$ python -q
>>> import numpy as np
>>> import numpy.linalg as la
>>> np.set_printoptions(precision=2, suppress=True, linewidth=100, sign=" ")
>>> E = np.loadtxt("data.csv", delimiter=",")
>>> E
array([[ 3.,  3.,  0.,  0.,  0.,  0.,  0.,  0.,  0.,  0.,  0.],
       [ 3., -5.,  3.,  0.,  0.,  0.,  0.,  0.,  0.,  0.,  0.],
       [ 0.,  3., -1.,  3.,  0.,  0.,  0.,  0.,  0.,  0.,  0.],
       [ 0.,  0.,  3., -3.,  3.,  0.,  0.,  0.,  0.,  0.,  0.],
       [ 0.,  0.,  0.,  3.,  0.,  3.,  0.,  0.,  0.,  0.,  0.],
       [ 0.,  0.,  0.,  0.,  3.,  0.,  3.,  0.,  0.,  0.,  0.],
       [ 0.,  0.,  0.,  0.,  0.,  3.,  0.,  3.,  0.,  0.,  0.],
       [ 0.,  0.,  0.,  0.,  0.,  0.,  3., -4.,  3.,  0.,  0.],
       [ 0.,  0.,  0.,  0.,  0.,  0.,  0.,  3.,  4.,  3.,  0.],
       [ 0.,  0.,  0.,  0.,  0.,  0.,  0.,  0.,  3.,  5.,  3.],
       [ 0.,  0.,  0.,  0.,  0.,  0.,  0.,  0.,  0.,  3., -3.]])
>>> rng = np.random.default_rng(18)
>>> labels = rng.permutation(11)
>>> M2 = E[:, labels] * rng.choice([-1, 1], 11)
>>> M2
array([[ 0.,  0.,  3.,  0., -0., -0., -0.,  0., -3.,  0.,  0.],
       [ 0.,  0.,  3.,  3., -0., -0., -0.,  0.,  5.,  0.,  0.],
       [ 0.,  0.,  0., -1., -0., -0., -0.,  0., -3.,  0.,  3.],
       [ 0.,  0.,  0.,  3., -0., -0., -3.,  0., -0.,  0., -3.],
       [ 0.,  3.,  0.,  0., -0., -0., -0.,  0., -0.,  0.,  3.],
       [ 0.,  0.,  0.,  0., -3., -0., -3.,  0., -0.,  0.,  0.],
       [ 0.,  3.,  0.,  0., -0., -3., -0.,  0., -0.,  0.,  0.],
       [ 0.,  0.,  0.,  0., -3.,  4., -0.,  3., -0.,  0.,  0.],
       [ 3.,  0.,  0.,  0., -0., -3., -0.,  4., -0.,  0.,  0.],
       [ 5.,  0.,  0.,  0., -0., -0., -0.,  3., -0.,  3.,  0.],
       [ 3.,  0.,  0.,  0., -0., -0., -0.,  0., -0., -3.,  0.]])
>>> left, _, vt = la.svd(E.T @ M2)
>>> labels
array([  9,   5,   0,   2,   6,   7,   4,   8,   1,  10,   3])
>>> np.round(left @ vt, 2) + 0
array([[ 0.,  0.,  1.,  0.,  0.,  0.,  0.,  0.,  0.,  0.,  0.],
       [ 0.,  0.,  0.,  0.,  0.,  0.,  0.,  0., -1.,  0.,  0.],
       [ 0.,  0.,  0.,  1.,  0.,  0.,  0.,  0.,  0.,  0.,  0.],
       [ 0.,  0.,  0.,  0.,  0.,  0.,  0.,  0.,  0.,  0.,  1.],
       [ 0.,  0.,  0.,  0.,  0.,  0., -1.,  0.,  0.,  0.,  0.],
       [ 0.,  1.,  0.,  0.,  0.,  0.,  0.,  0.,  0.,  0.,  0.],
       [ 0.,  0.,  0.,  0., -1.,  0.,  0.,  0.,  0.,  0.,  0.],
       [ 0.,  0.,  0.,  0.,  0., -1.,  0.,  0.,  0.,  0.,  0.],
       [ 0.,  0.,  0.,  0.,  0.,  0.,  0.,  1.,  0.,  0.,  0.],
       [ 1.,  0.,  0.,  0.,  0.,  0.,  0.,  0.,  0.,  0.,  0.],
       [ 0.,  0.,  0.,  0.,  0.,  0.,  0.,  0.,  0.,  1.,  0.]])
>>> labels = rng.permutation(11)
>>> labels
array([  7,   4,   0,   1,   2,   8,   3,   6,   9,   5,  10])
>>> M2 = E[labels][:, labels]
>>> M2
array([[-4.,  0.,  0.,  0.,  0.,  3.,  0.,  3.,  0.,  0.,  0.],
       [ 0.,  0.,  0.,  0.,  0.,  0.,  3.,  0.,  0.,  3.,  0.],
       [ 0.,  0.,  3.,  3.,  0.,  0.,  0.,  0.,  0.,  0.,  0.],
       [ 0.,  0.,  3., -5.,  3.,  0.,  0.,  0.,  0.,  0.,  0.],
       [ 0.,  0.,  0.,  3., -1.,  0.,  3.,  0.,  0.,  0.,  0.],
       [ 3.,  0.,  0.,  0.,  0.,  4.,  0.,  0.,  3.,  0.,  0.],
       [ 0.,  3.,  0.,  0.,  3.,  0., -3.,  0.,  0.,  0.,  0.],
       [ 3.,  0.,  0.,  0.,  0.,  0.,  0.,  0.,  0.,  3.,  0.],
       [ 0.,  0.,  0.,  0.,  0.,  3.,  0.,  0.,  5.,  0.,  3.],
       [ 0.,  3.,  0.,  0.,  0.,  0.,  0.,  3.,  0.,  0.,  0.],
       [ 0.,  0.,  0.,  0.,  0.,  0.,  0.,  0.,  3.,  0., -3.]])
>>> np.allclose(M2, E)
False
>>> np.trace(M2)
np.float64(-4.0)
>>> np.diag(M2)
array([-4.,  0.,  3., -5., -1.,  4., -3.,  0.,  5.,  0., -3.])
>>> np.sort(np.abs(la.eigvals(M2)))
array([ 0.36,  2.07,  2.79,  3.11,  4.1 ,  4.26,  4.97,  5.57,  6.74,  7.9 ,  8.34])
>>> K = np.loadtxt("a.csv", delimiter=",")
>>> K
array([[  0.,  13.,   0.,   7.,   7.,  21.,  16.,   0.,  16.,   1.,  11.,   8.,  14.,  15.],
       [  0.,  21.,   4.,  15.,  17.,  30.,  27.,   8.,  21.,   7.,  23.,  15.,  21.,  20.],
       [  0.,   9.,   0.,   0.,   2.,   9.,   9.,   0.,   6.,   0.,   8.,   3.,   9.,   5.],
       [  0.,  13.,   0.,   4.,   8.,  16.,  14.,   0.,   9.,   0.,  16.,   8.,  14.,   8.],
       [  0.,  18.,   2.,  11.,  14.,  26.,  22.,   4.,  17.,   2.,  21.,  13.,  19.,  16.],
       [  0.,  11.,   0.,   2.,   6.,  15.,  11.,   0.,   8.,   0.,  14.,   7.,  13.,   7.],
       [  0.,  16.,   0.,   8.,  11.,  20.,  19.,   3.,  13.,   0.,  18.,  10.,  16.,  12.],
       [  0.,  12.,   0.,   5.,   6.,  18.,  14.,   0.,  13.,   0.,  11.,   7.,  13.,  12.],
       [  0.,  13.,   0.,   4.,   8.,  16.,  14.,   0.,   9.,   0.,  16.,   8.,  14.,   8.],
       [  0.,  14.,   0.,   8.,   7.,  19.,  18.,   2.,  16.,   3.,  10.,   7.,  13.,  15.],
       [  0.,  19.,   4.,  11.,  15.,  24.,  23.,   6.,  15.,   1.,  23.,  13.,  19.,  14.],
       [  0.,  14.,   0.,   7.,   8.,  19.,  17.,   1.,  14.,   0.,  13.,   8.,  14.,  13.],
       [  0.,  16.,   0.,  10.,  11.,  25.,  20.,   2.,  18.,   3.,  16.,  11.,  17.,  17.],
       [  0.,  15.,   0.,   6.,   8.,  12.,  18.,   5.,   9.,   0.,  14.,   6.,  12.,   8.],
       [  0.,  14.,   0.,   7.,   8.,  19.,  17.,   1.,  14.,   0.,  13.,   8.,  14.,  13.],
       [  0.,  15.,   0.,   8.,   8.,  17.,  19.,   4.,  14.,   2.,  12.,   7.,  13.,  13.],
       [  0.,  10.,   0.,   2.,   3.,  12.,  11.,   0.,   9.,   0.,   8.,   4.,  10.,   8.],
       [  0.,  14.,   0.,   5.,   8.,  14.,  16.,   2.,   9.,   0.,  15.,   7.,  13.,   8.],
       [  0.,  14.,   0.,   5.,  10.,  19.,  15.,   0.,  10.,   0.,  19.,  10.,  16.,   9.],
       [  0.,  13.,   0.,   6.,   6.,  16.,  16.,   1.,  13.,   0.,  10.,   6.,  12.,  12.],
       [  0.,  12.,   0.,   4.,   5.,  13.,  14.,   0.,  10.,   0.,  10.,   5.,  11.,   9.],
       [  0.,  17.,   0.,  11.,  11.,  23.,  22.,   5.,  18.,   5.,  15.,  10.,  16.,  17.],
       [  0.,  11.,   0.,   4.,   4.,  15.,  13.,   0.,  12.,   0.,   8.,   5.,  11.,  11.],
       [  0.,  19.,   2.,  13.,  15.,  29.,  24.,   5.,  20.,   5.,  21.,  14.,  20.,  19.],
       [  0.,  16.,   0.,   8.,   9.,  15.,  20.,   6.,  12.,   1.,  14.,   7.,  13.,  11.],
       [  0.,  13.,   0.,   5.,   7.,  16.,  15.,   0.,  11.,   0.,  13.,   7.,  13.,  10.],
       [  0.,  17.,   2.,   8.,  12.,  18.,  20.,   5.,  11.,   0.,  20.,  10.,  16.,  10.],
       [  0.,  19.,   0.,  13.,  13.,  24.,  25.,   8.,  19.,   7.,  17.,  11.,  17.,  18.],
       [  0.,  14.,   0.,   5.,  10.,  19.,  15.,   0.,  10.,   0.,  19.,  10.,  16.,   9.],
       [  0.,  14.,   0.,   7.,   8.,  19.,  17.,   1.,  14.,   0.,  13.,   8.,  14.,  13.],
       [  0.,  19.,   2.,  12.,  14.,  24.,  24.,   7.,  17.,   4.,  20.,  12.,  18.,  16.],
       [  0.,  11.,   0.,   2.,   6.,  15.,  11.,   0.,   8.,   0.,  14.,   7.,  13.,   7.],
       [  0.,  15.,   0.,   8.,   8.,  17.,  19.,   4.,  14.,   2.,  12.,   7.,  13.,  13.],
       [  0.,  16.,   0.,  10.,   9.,  20.,  21.,   5.,  17.,   5.,  12.,   8.,  14.,  16.],
       [  0.,  14.,   0.,   7.,  10.,  24.,  16.,   0.,  15.,   0.,  17.,  11.,  17.,  14.],
       [  0.,  20.,   4.,  13.,  16.,  27.,  25.,   7.,  18.,   4.,  23.,  14.,  20.,  17.],
       [  0.,  13.,   0.,   6.,   6.,  16.,  16.,   1.,  13.,   0.,  10.,   6.,  12.,  12.],
       [  0.,  15.,   0.,   8.,   8.,  17.,  19.,   4.,  14.,   2.,  12.,   7.,  13.,  13.],
       [  0.,  17.,   0.,  11.,  13.,  28.,  21.,   2.,  19.,   3.,  19.,  13.,  19.,  18.],
       [  0.,  13.,   0.,   6.,   6.,  16.,  16.,   1.,  13.,   0.,  10.,   6.,  12.,  12.],
       [  0.,  11.,   0.,   2.,   4.,  10.,  12.,   0.,   7.,   0.,  10.,   4.,  10.,   6.],
       [  0.,  13.,   0.,   6.,   8.,  21.,  15.,   0.,  14.,   0.,  14.,   9.,  15.,  13.],
       [  0.,  10.,   0.,   2.,   3.,  12.,  11.,   0.,   9.,   0.,   8.,   4.,  10.,   8.],
       [  0.,  15.,   0.,   9.,  11.,  27.,  18.,   0.,  18.,   1.,  17.,  12.,  18.,  17.]])
>>> left, sig, vt = la.svd(K)
>>> evecs = vt[:(sig > 1e-8).sum()]
>>> vec = K[3] + -2 * K[29] + rng.integers(2) * np.eye(14)[13]
>>> vec
array([  0., -15.,   0., -10.,  -8., -22., -20.,  -2., -19.,   0., -10.,  -8., -14., -17.])
>>> np.round(la.norm(vec - evecs.T @ evecs @ vec), 2)
np.float64(0.83)
>>> np.diag(evecs.T @ evecs)
array([ 0.  ,  0.38,  1.  ,  0.52,  0.38,  0.52,  0.56,  1.  ,  0.32,  1.  ,  0.53,  0.19,  0.29,
        0.3 ])
>>> np.allclose(evecs.T @ evecs @ vec, vec)
False
